>>> import numpy as np
>>> from numpy import linalg as LA
>>> np.set_printoptions(precision=3, suppress=True, linewidth=140)
>>> X = np.array([[-8.0, 2.0, 2.0, 0.0],
...     [-8.0, 7.0, 6.0, 0.0],
...     [4.0, -6.0, -9.0, 0.0],
...     [0.0, 0.0, 0.0, 4.0]])
>>> (LA.matrix_power((X != 0) + (X.T != 0) + np.eye(4), 4) > 0).astype(int)
array([[1, 1, 1, 0],
       [1, 1, 1, 0],
       [1, 1, 1, 0],
       [0, 0, 0, 1]])
>>> X @ X
array([[ 56., -14., -22.,   0.],
       [ 32.,  -3., -28.,   0.],
       [-20.,  20.,  53.,   0.],
       [  0.,   0.,   0.,  16.]])
>>> (X != 0).astype(int)
array([[1, 1, 1, 0],
       [1, 1, 1, 0],
       [1, 1, 1, 0],
       [0, 0, 0, 1]])
>>> np.round(LA.det(X), 3)
np.float64(640.0)
>>> rng = np.random.default_rng(75409)
>>> labels = rng.permutation(4)
>>> labels
array([3, 2, 0, 1])
>>> other = X[labels][:, labels]
>>> np.sort(np.abs(LA.eigvals(other)))
array([3.549, 4.   , 5.875, 7.674])
>>> np.diag(other)
array([ 4., -9., -8.,  7.])
>>> r0 = np.array([0, 2, -2, 2])
>>> A = r0[np.abs(np.subtract.outer(np.arange(4), np.arange(4)))]
>>> A
array([[ 0,  2, -2,  2],
       [ 2,  0,  2, -2],
       [-2,  2,  0,  2],
       [ 2, -2,  2,  0]])
>>> proj = np.triu(np.array([[7, 0, -8, -9], [-8, 7, -7, 7], [8, -8, 9, -5], [-1, -3, -4, 8]]), 1) + np.eye(4)
>>> other = proj @ A @ LA.inv(proj)
>>> LA.matrix_rank(other)
np.int64(4)
>>> np.round(np.poly(other), 3) + 0
array([  1.,   0., -24.,  64., -48.])
>>> LA.eigvals(A)
array([ 2., -6.,  2.,  2.])
>>> np.einsum("ij,ji->", A, A)
np.int64(48)
>>> np.einsum("ii->", A)
np.int64(0)
>>> np.round(np.poly(A), 3) + 0
array([  1.,   0., -24.,  64., -48.])
>>> np.round(LA.det(A.T), 3)
np.float64(-48.0)
>>> round(float(LA.eigvals(A).sum().real), 3)
0.0
>>> np.round(LA.det(A[::-1]), 3)
np.float64(-48.0)
>>> round(float(LA.det(2 * A)), 3), np.round(LA.det(A), 3)
(-768.0, np.float64(-48.0))
>>> np.kron(np.eye(2, dtype=int), A)
array([[ 0,  2, -2,  2,  0,  0,  0,  0],
       [ 2,  0,  2, -2,  0,  0,  0,  0],
       [-2,  2,  0,  2,  0,  0,  0,  0],
       [ 2, -2,  2,  0,  0,  0,  0,  0],
       [ 0,  0,  0,  0,  0,  2, -2,  2],
       [ 0,  0,  0,  0,  2,  0,  2, -2],
       [ 0,  0,  0,  0, -2,  2,  0,  2],
       [ 0,  0,  0,  0,  2, -2,  2,  0]])
